$ ipython --no-banner

In [1]: import numpy as np

In [2]: from numpy import linalg as LA

In [3]: np.set_printoptions(suppress=True, linewidth=160)

In [4]: tidy = lambda a: np.round(a, 2) + 0

In [5]: data = np.loadtxt("dump.csv", delimiter=",")

In [6]: data
Out[6]: 
array([[ 9., -2.,  0.,  0.],
       [-2.,  8., -2.,  0.],
       [ 0., -2.,  9., -2.],
       [ 0.,  0., -2.,  1.]])

In [7]: # symmetric, so the eigenvalues are real

In [8]: evals, vecs = LA.eig(data)

In [9]: tidy(np.sort(LA.eigvals(data.T)))
Out[9]: array([ 0.5 ,  5.78,  9.23, 11.5 ])

In [10]: tidy(np.prod(evals))
Out[10]: np.float64(304.0)

In [11]: rng = np.random.default_rng(99)

In [12]: W0 = (rng.random((3, 3)) < 0.3) + np.eye(3)

In [13]: W0 /= W0.sum(axis=1, keepdims=True)

In [14]: W0
Out[14]: 
array([[1. , 0. , 0. ],
       [0. , 1. , 0. ],
       [0.5, 0. , 0.5]])

In [15]: # rows sum to 1

In [16]: x = np.array([2, 2, 2])

In [17]: rhs = W0 @ x

In [18]: rhs
Out[18]: array([2., 2., 2.])

In [19]: tidy(LA.solve(W0, W0[:, 1]))
Out[19]: array([0., 1., 0.])

In [20]: tidy(LA.solve(W0.T, W0[1]))
Out[20]: array([0., 1., 0.])

In [21]: tidy(LA.solve(W0, 4 * rhs))
Out[21]: array([8., 8., 8.])

In [22]: tidy(LA.solve(W0, rhs + W0[:, 0]))
Out[22]: array([3., 2., 2.])

In [23]: tidy(LA.solve(W0, rhs))
Out[23]: array([2., 2., 2.])

In [24]: tidy(LA.det(W0))
Out[24]: np.float64(0.5)

In [25]: np.flatnonzero(LA.matrix_power((W0 != 0) + (W0.T != 0) + np.eye(3), 3)[2])
Out[25]: array([0, 2])

In [26]: tidy(LA.matrix_power(W0, 100))
Out[26]: 
array([[1., 0., 0.],
       [0., 1., 0.],
       [1., 0., 0.]])

In [27]: W0 @ np.ones(3)
Out[27]: array([1., 1., 1.])

In [28]: W0.sum(axis=1)
Out[28]: array([1., 1., 1.])

In [29]: tidy(np.sort(np.abs(LA.eigvals(W0)))[::-1])
Out[29]: array([1. , 1. , 0.5])

In [30]: p = np.eye(3)[2]

In [31]: for _ in range(4):
    ...:     p = p @ W0
    ...:     print(p.round(2))
    ...: 
[0.5 0.  0.5]
[0.75 0.   0.25]
[0.88 0.   0.12]
[0.94 0.   0.06]

In [32]: labels = rng.permutation(3)

In [33]: labels
Out[33]: array([2, 0, 1])

In [34]: Y = W0[labels][:, labels]

In [35]: Y
Out[35]: 
array([[0.5, 0.5, 0. ],
       [0. , 1. , 0. ],
       [0. , 0. , 1. ]])

In [36]: np.trace(Y)
Out[36]: np.float64(2.5)

In [37]: tidy(LA.det(Y)), tidy(LA.det(W0[labels]))
Out[37]: (np.float64(0.5), np.float64(0.5))

In [38]: O, r_ = LA.qr(Y)

In [39]: O.shape, r_.shape
Out[39]: ((3, 3), (3, 3))

In [40]: O @ r_
Out[40]: 
array([[0.5, 0.5, 0. ],
       [0. , 1. , 0. ],
       [0. , 0. , 1. ]])

In [41]: np.trace(O @ O.T)
Out[41]: np.float64(3.0)

In [42]: m1 = np.array([[2, 4, 3], [4, 1, 2], [-1, 4, 2]])

In [43]: m1[2] = m1[1]

In [44]: m1
Out[44]: 
array([[2, 4, 3],
       [4, 1, 2],
       [4, 1, 2]])

In [45]: # looks like rank 2

In [46]: Uu, sigma, VT = LA.svd(m1)

In [47]: vecs = VT[:(sigma > 1e-8).sum()]

In [48]: x = m1[0] + 3 * m1[2] + rng.integers(2) * np.eye(3)[1]

In [49]: x
Out[49]: array([14.,  8.,  9.])

In [50]: tidy(np.diag(vecs.T @ vecs))
Out[50]: array([0.91, 0.78, 0.31])

In [51]: tidy(vecs.T @ vecs)
Out[51]: 
array([[ 0.91, -0.14,  0.25],
       [-0.14,  0.78,  0.39],
       [ 0.25,  0.39,  0.31]])

In [52]: np.allclose(vecs.T @ vecs @ x, x)
Out[52]: False

In [53]: LA.matrix_rank(np.vstack([m1, x]))
Out[53]: np.int64(3)
